$ ipython --no-banner

In [1]: import numpy as np

In [2]: np.set_printoptions(suppress=True, linewidth=200)

In [3]: rd = lambda a: np.round(a, 1) + 0

In [4]: J = np.load("dump.npy")

In [5]: print(J)
[[-3.8 -1.6  1.4 -1. ]
 [-3.4 -1.   1.1 -1.2]
 [-3.3 -0.9  0.9 -1.3]
 [-4.6  0.3  1.3  0.1]
 [-3.  -3.6  0.5 -2.3]
 [ 2.9  1.7 -1.3  1. ]
 [-2.4  2.4  1.9  0.8]
 [-4.6  0.5  1.5 -0.6]
 [ 4.3 -1.3 -2.4  0. ]
 [ 2.9 -2.3 -1.3 -0.9]
 [ 1.5  0.3 -0.7  0.5]
 [ 4.3 -0.8 -1.5  1. ]
 [ 2.1 -1.1 -0.8 -0.3]
 [-0.1  0.9  0.5  0.8]]

In [6]: Z = J[[0, 13]].astype(float)

In [7]: for _ in range(5):
   ...:     labels = np.linalg.norm(J[:, None] - Z, axis=-1).argmin(axis=1)
   ...:     Z = np.array([J[labels == j].mean(axis=0) for j in range(2)])
   ...: 

In [8]: labels
Out[8]: array([0, 0, 0, 0, 0, 1, 0, 0, 1, 1, 1, 1, 1, 1])

In [9]: rd(Z[1] - Z[0])
Out[9]: array([ 6.1,  0.2, -2.3,  1.1])

In [10]: np.abs(Z[1] - Z[0]).argmax()
Out[10]: np.int64(0)

In [11]: rd(Z)
Out[11]: 
array([[-3.6, -0.6,  1.2, -0.8],
       [ 2.6, -0.4, -1.1,  0.3]])

In [12]: Xc = J - J.mean(axis=0)

In [13]: vecs = np.linalg.svd(Xc)[2][:2]

In [14]: B = Xc - Xc @ vecs.T @ vecs

In [15]: print(rd(np.cov(Xc @ vecs.T, rowvar=False)))
[[13.6  0. ]
 [ 0.   3.3]]

In [16]: rd((Xc @ vecs.T).std(axis=0))
Out[16]: array([3.5, 1.8])

In [17]: x0 = np.array([9, 1, 8, 7])

In [18]: target = J @ x0

In [19]: coef, lr = np.zeros(4), 1 / np.linalg.norm(J, 2) ** 2

In [20]: for i in range(6):
    ...:     coef -= lr * J.T @ (J @ coef - target)
    ...:     if i % 2 == 0: print(i, round(np.linalg.norm(J @ coef - target), 1))
    ...: 
0 29.6
2 19.6
4 15.2

In [21]: rd(coef)
Out[21]: array([ 6.1,  3.7, -1.1,  3.1])

In [22]: x0 = np.array([4, 1, 2, 0])

In [23]: target = J @ x0

In [24]: print(rd(np.linalg.pinv(J) @ J))
[[1. 0. 0. 0.]
 [0. 1. 0. 0.]
 [0. 0. 1. 0.]
 [0. 0. 0. 1.]]

In [25]: try:
    ...:     np.linalg.solve(J, target)
    ...: except np.linalg.LinAlgError as e:
    ...:     print(repr(e))
    ...: 
LinAlgError('Last 2 dimensions of the array must be square')

In [26]: rd(target)
Out[26]: array([-14. , -12.4, -12.3, -15.5, -14.6,  10.7,  -3.4, -14.9,  11.1,   6.7,   4.9,  13.4,   5.7,   1.5])

In [27]: rng = np.random.default_rng(9195)

In [28]: target = target + 0.1 * rng.normal(size=14)

In [29]: rd(target)
Out[29]: array([-13.9, -12.4, -12.3, -15.4, -14.6,  10.7,  -3.6, -14.9,  11. ,   6.7,   5. ,  13.4,   5.7,   1.6])

In [30]: coef, *_ = np.linalg.lstsq(J, target)

In [31]: print(coef.round())
[4. 1. 2. 0.]

In [32]: rd(coef)
Out[32]: array([4. , 0.9, 2. , 0.1])

In [33]: labels = J[:, 3] > np.median(J[:, 3])

In [34]: u = J[labels].mean(axis=0) - J[~labels].mean(axis=0)

In [35]: rd(u)
Out[35]: array([ 2.7,  1.9, -0.8,  1.7])

In [36]: print(np.argsort(-np.abs(u).round(6), kind="stable"))
[0 1 3 2]

In [37]: m1 = np.load("test18.npy")

In [38]: print(m1)
[[-1.  1.  1.  1.  1.  1.  1.  1.  1.  1.  1.]
 [ 1. -1.  1.  1.  1.  1.  1.  1.  1.  1.  1.]
 [ 1.  1. -1.  1.  1.  1.  1.  1.  1.  1.  1.]
 [ 1.  1.  1. -1.  1.  1.  1.  1.  1.  1.  1.]
 [ 1.  1.  1.  1. -1.  1.  1.  1.  1.  1.  1.]
 [ 1.  1.  1.  1.  1. -1.  1.  1.  1.  1.  1.]
 [ 1.  1.  1.  1.  1.  1. -1.  1.  1.  1.  1.]
 [ 1.  1.  1.  1.  1.  1.  1. -1.  1.  1.  1.]
 [ 1.  1.  1.  1.  1.  1.  1.  1. -1.  1.  1.]
 [ 1.  1.  1.  1.  1.  1.  1.  1.  1. -1.  1.]
 [ 1.  1.  1.  1.  1.  1.  1.  1.  1.  1. -1.]]

In [39]: B = np.c_[J[:, :1] @ np.array([[2]]), np.array([1, 1, 0, 0, 0, 2, 0, 0, 2, 2, 0, 2, 0, 2])]

In [40]: B
Out[40]: 
array([[-7.6,  1. ],
       [-6.8,  1. ],
       [-6.6,  0. ],
       [-9.2,  0. ],
       [-6. ,  0. ],
       [ 5.8,  2. ],
       [-4.8,  0. ],
       [-9.2,  0. ],
       [ 8.6,  2. ],
       [ 5.8,  2. ],
       [ 3. ,  0. ],
       [ 8.6,  2. ],
       [ 4.2,  0. ],
       [-0.2,  2. ]])

In [41]: np.linalg.matrix_rank(B)
Out[41]: np.int64(2)

In [42]: rd(np.linalg.norm(np.linalg.qr(J)[0].T @ B, axis=0) ** 2 / ((B ** 2).sum(axis=0) + 1e-12))
Out[42]: array([1. , 0.3])

In [43]: B = np.array([[1, -2],
    ...:     [7, -9],
    ...:     [0, 2],
    ...:     [9, -8],
    ...:     [4, -7],
    ...:     [-3, -6],
    ...:     [2, 1],
    ...:     [-3, -6],
    ...:     [-7, 4],
    ...:     [-2, 4],
    ...:     [-9, -5]])

In [44]: B @ m1
Traceback (most recent call last):
  Cell In[44], line 1
    B @ m1
ValueError: matmul: Input operand 1 has a mismatch in its core dimension 0, with gufunc signature (n?,k),(k,m?)->(n?,m?) (size 11 is different from 2)


In [45]: np.vstack([m1, B.T]).shape
Out[45]: (13, 11)

In [46]: np.einsum("ij,ij->i", m1, m1)
Out[46]: array([11., 11., 11., 11., 11., 11., 11., 11., 11., 11., 11.])

In [47]: np.einsum("ik,kj->ji", m1, B)
Out[47]: 
array([[ -3., -15.,  -1., -19.,  -9.,   5.,  -5.,   5.,  13.,   3.,  17.],
       [-28., -14., -36., -16., -18., -20., -34., -20., -40., -40., -22.]])

In [48]: np.einsum("ik,kj->ij", m1, B)
Out[48]: 
array([[ -3., -28.],
       [-15., -14.],
       [ -1., -36.],
       [-19., -16.],
       [ -9., -18.],
       [  5., -20.],
       [ -5., -34.],
       [  5., -20.],
       [ 13., -40.],
       [  3., -40.],
       [ 17., -22.]])

In [49]: np.einsum("ij->j", m1)
Out[49]: array([9., 9., 9., 9., 9., 9., 9., 9., 9., 9., 9.])

In [50]: np.linalg.matrix_rank(np.vstack([m1, B.T]))
Out[50]: np.int64(11)

In [51]: m1 @ B
Out[51]: 
array([[ -3., -28.],
       [-15., -14.],
       [ -1., -36.],
       [-19., -16.],
       [ -9., -18.],
       [  5., -20.],
       [ -5., -34.],
       [  5., -20.],
       [ 13., -40.],
       [  3., -40.],
       [ 17., -22.]])

In [52]: th = np.radians(45)

In [53]: r_ = np.eye(4)

In [54]: r_[0, 0] = r_[2, 2] = np.cos(th)

In [55]: r_[0, 2], r_[2, 0] = -np.sin(th), np.sin(th)

In [56]: rd(r_)
Out[56]: 
array([[ 0.7,  0. , -0.7,  0. ],
       [ 0. ,  1. ,  0. ,  0. ],
       [ 0.7,  0. ,  0.7,  0. ],
       [ 0. ,  0. ,  0. ,  1. ]])

In [57]: B = J @ r_.T

In [58]: rd(np.linalg.det(r_)), rd(np.trace(r_))
Out[58]: (np.float64(1.0), np.float64(3.4))

In [59]: print(np.allclose(np.linalg.norm(J, axis=1), np.linalg.norm(B, axis=1)))
True

In [60]: feats = np.loadtxt("sample7.csv", delimiter=",")

In [61]: print(feats)
[[ 1.1  0.9 -1.2 -1.3 -0.1  0.4 -0.8  0.6  0.5 -0.4  1.6]
 [ 0.7 -1.2 -1.1 -0.8  0.4 -1.1  1.  -1.5  0.2 -0.3 -1.7]
 [ 0.1  0.1 -0.9  0.8 -0.3 -1.5 -1.6  0.5  0.2  1.5  0.1]
 [ 1.6  1.   0.1  0.1  1.2  1.1  0.7  1.4 -1.2 -0.2 -0.1]
 [ 0.2 -0.6  0.6 -1.2  1.1 -0.4  0.4  0.7  0.7 -0.5  0.5]
 [ 0.5  1.4 -0.5 -0.7  1.4  1.1  1.  -0.4  0.  -0.8  0. ]
 [ 0.3  1.  -0.2 -0.5  1.5  1.3  1.1 -0.7  0.4 -1.   0. ]
 [ 1.7  0.3  0.8 -1.  -1.6  0.2  0.8 -0.9 -1.1 -0.1  0.7]
 [-0.4 -0.7  0.   0.1  1.2 -1.6  0.6  0.1  0.2 -0.4 -1.5]
 [-0.6 -0.6 -0.9 -1.  -1.5 -0.8  0.   0.5  0.7 -1.2 -1. ]
 [ 0.3 -0.8 -2.6 -0.4  1.1 -0.7 -0.2  0.8  1.4  0.  -0.2]]

In [62]: m1 @ (-1.0) ** np.arange(11)
Out[62]: array([-1.,  3., -1.,  3., -1.,  3., -1.,  3., -1.,  3., -1.])

In [63]: (m1 @ m1)[0]
Out[63]: array([11.,  7.,  7.,  7.,  7.,  7.,  7.,  7.,  7.,  7.,  7.])

In [64]: np.allclose(m1 @ m1.T, m1.T @ m1)
Out[64]: True

In [65]: assert feats == feats.T
Traceback (most recent call last):
  Cell In[65], line 1
    assert feats == feats.T
ValueError: The truth value of an array with more than one element is ambiguous. Use a.any() or a.all()


In [66]: rd(np.trace(feats))
Out[66]: np.float64(0.3)

In [67]: print(rd((feats + feats.T) / 2))
[[ 1.1  0.8 -0.5  0.2  0.   0.4 -0.2  1.2  0.  -0.5  1. ]
 [ 0.8 -1.2 -0.5  0.1 -0.1  0.1  1.  -0.6 -0.2 -0.4 -1.2]
 [-0.5 -0.5 -0.9  0.4  0.2 -1.  -0.9  0.6  0.1  0.3 -1.2]
 [ 0.2  0.1  0.4  0.1  0.   0.2  0.1  0.2 -0.5 -0.6 -0.2]
 [ 0.  -0.1  0.2  0.   1.1  0.5  1.  -0.5  1.  -1.   0.8]
 [ 0.4  0.1 -1.   0.2  0.5  1.1  1.2 -0.1 -0.8 -0.8 -0.4]
 [-0.2  1.  -0.9  0.1  1.   1.2  1.1  0.1  0.5 -0.5 -0.1]
 [ 1.2 -0.6  0.6  0.2 -0.5 -0.1  0.1 -0.9 -0.5  0.2  0.8]
 [ 0.  -0.2  0.1 -0.5  1.  -0.8  0.5 -0.5  0.2  0.1 -0.1]
 [-0.5 -0.4  0.3 -0.6 -1.  -0.8 -0.5  0.2  0.1 -1.2 -0.5]
 [ 1.  -1.2 -1.2 -0.2  0.8 -0.4 -0.1  0.8 -0.1 -0.5 -0.2]]

In [68]: np.linalg.determinant(feats)
Traceback (most recent call last):
  Cell In[68], line 1
    np.linalg.determinant(feats)
AttributeError: module 'numpy.linalg' has no attribute 'determinant'


In [69]: rd(np.sort(np.abs(np.linalg.eigvals(feats))))
Out[69]: array([0.6, 0.6, 0.7, 1. , 1.9, 2.4, 2.4, 2.9, 2.9, 3. , 3. ])

In [70]: rd(np.linalg.det(feats))
Out[70]: np.float64(180.3)

In [71]: np.allclose(feats @ feats.T, feats.T @ feats)
Out[71]: False

In [72]: rd((feats - feats.T) / 2)
Out[72]: 
array([[ 0. ,  0.1, -0.6, -1.5, -0.2,  0. , -0.6, -0.6,  0.4,  0.1,  0.6],
       [-0.1,  0. , -0.6, -0.9,  0.5, -1.2,  0. , -0.9,  0.4,  0.2, -0.4],
       [ 0.6,  0.6,  0. ,  0.4, -0.4, -0.5, -0.7, -0.2,  0.1,  1.2,  1.4],
       [ 1.5,  0.9, -0.4,  0. ,  1.2,  0.9,  0.6,  1.2, -0.6,  0.4,  0.2],
       [ 0.2, -0.5,  0.4, -1.2,  0. , -0.9, -0.6,  1.2, -0.2,  0.5, -0.3],
       [ 0. ,  1.2,  0.5, -0.9,  0.9,  0. , -0.2, -0.3,  0.8,  0. ,  0.4],
       [ 0.6,  0. ,  0.7, -0.6,  0.6,  0.2,  0. , -0.8, -0.1, -0.5,  0.1],
       [ 0.6,  0.9,  0.2, -1.2, -1.2,  0.3,  0.8,  0. , -0.6, -0.3, -0.1],
       [-0.4, -0.4, -0.1,  0.6,  0.2, -0.8,  0.1,  0.6,  0. , -0.6, -1.4],
       [-0.1, -0.2, -1.2, -0.4, -0.5,  0. ,  0.5,  0.3,  0.6,  0. , -0.5],
       [-0.6,  0.4, -1.4, -0.2,  0.3, -0.4, -0.1,  0.1,  1.4,  0.5,  0. ]])

In [73]: feats.inv()
Traceback (most recent call last):
  Cell In[73], line 1
    feats.inv()
AttributeError: 'numpy.ndarray' object has no attribute 'inv'


In [74]: print(rd(np.linalg.matrix_power(feats, 2)))
[[ 1.1 -2.9 -4.8 -3.8  0.3 -2.2  1.  -2.2  3.1 -1.5 -0.1]
 [-4.6  1.3  5.5  1.4  0.4  3.1 -1.1  0.4  0.6 -1.3  2.6]
 [ 0.  -3.8  0.3 -0.7 -6.3 -2.9 -0.9  2.5 -1.2 -0.6 -1.8]
 [ 6.6  3.3 -1.5 -6.6  0.8  3.6  2.4 -2.   0.  -2.4  4.5]
 [-0.6 -1.4  0.2 -1.   0.4 -2.8 -1.2 -0.1  2.2  0.9  1.9]
 [ 1.3  0.1 -1.3 -4.   6.2  1.2  3.8 -3.2  2.5 -2.8 -0.3]
 [ 0.7  0.7 -1.  -2.9  8.   1.1  3.5 -2.2  2.6 -2.4 -0.5]
 [-0.2  2.3 -6.9  0.1 -0.7  1.1 -4.1 -1.   3.2  1.1  2.6]
 [-1.3 -0.4  7.   1.4 -1.1  0.3 -0.3  0.5 -1.8  0.8  1.6]
 [-2.5  0.1  5.7  4.  -3.1  1.   0.2 -3.8 -3.1  1.8  0. ]
 [-0.6 -1.8  5.  -3.2  0.1  1.   3.9  0.  -0.2 -4.1  0.7]]

In [75]: B = feats / np.sqrt((feats ** 2).mean(axis=1, keepdims=True))

In [76]: np.linalg.matrix_rank(B) == np.linalg.matrix_rank(feats)
Out[76]: np.True_

In [77]: np.linalg.matrix_rank(feats - feats.mean(axis=1, keepdims=True))
Out[77]: np.int64(10)

In [78]: rd(np.linalg.norm(B, axis=1))
Out[78]: array([3.3, 3.3, 3.3, 3.3, 3.3, 3.3, 3.3, 3.3, 3.3, 3.3, 3.3])

In [79]: x0 = np.array([0, -1, -1, 0, -1, 0, 0, 0, -2, 0, -1])

In [80]: m1 * x0
Out[80]: 
array([[-0., -1., -1.,  0., -1.,  0.,  0.,  0., -2.,  0., -1.],
       [ 0.,  1., -1.,  0., -1.,  0.,  0.,  0., -2.,  0., -1.],
       [ 0., -1.,  1.,  0., -1.,  0.,  0.,  0., -2.,  0., -1.],
       [ 0., -1., -1., -0., -1.,  0.,  0.,  0., -2.,  0., -1.],
       [ 0., -1., -1.,  0.,  1.,  0.,  0.,  0., -2.,  0., -1.],
       [ 0., -1., -1.,  0., -1., -0.,  0.,  0., -2.,  0., -1.],
       [ 0., -1., -1.,  0., -1.,  0., -0.,  0., -2.,  0., -1.],
       [ 0., -1., -1.,  0., -1.,  0.,  0., -0., -2.,  0., -1.],
       [ 0., -1., -1.,  0., -1.,  0.,  0.,  0.,  2.,  0., -1.],
       [ 0., -1., -1.,  0., -1.,  0.,  0.,  0., -2., -0., -1.],
       [ 0., -1., -1.,  0., -1.,  0.,  0.,  0., -2.,  0.,  1.]])

In [81]: (m1 * x0).sum(axis=1)
Out[81]: array([-6., -4., -4., -6., -4., -6., -6., -6., -2., -6., -4.])

In [82]: np.einsum("ij,j->i", m1, x0)
Out[82]: array([-6., -4., -4., -6., -4., -6., -6., -6., -2., -6., -4.])

In [83]: m1 @ np.ones(11)
Out[83]: array([9., 9., 9., 9., 9., 9., 9., 9., 9., 9., 9.])

In [84]: np.sign((m1 @ x0).round(6))
Out[84]: array([-1., -1., -1., -1., -1., -1., -1., -1., -1., -1., -1.])

In [85]: print((m1 @ x0).argmax())
8

In [86]: np.linalg.norm(m1 @ x0) <= np.linalg.norm(m1, 2) * np.linalg.norm(x0) + 1e-9
Out[86]: np.True_

In [87]: m1 @ (2 * x0)
Out[87]: array([-12.,  -8.,  -8., -12.,  -8., -12., -12., -12.,  -4., -12.,  -8.])
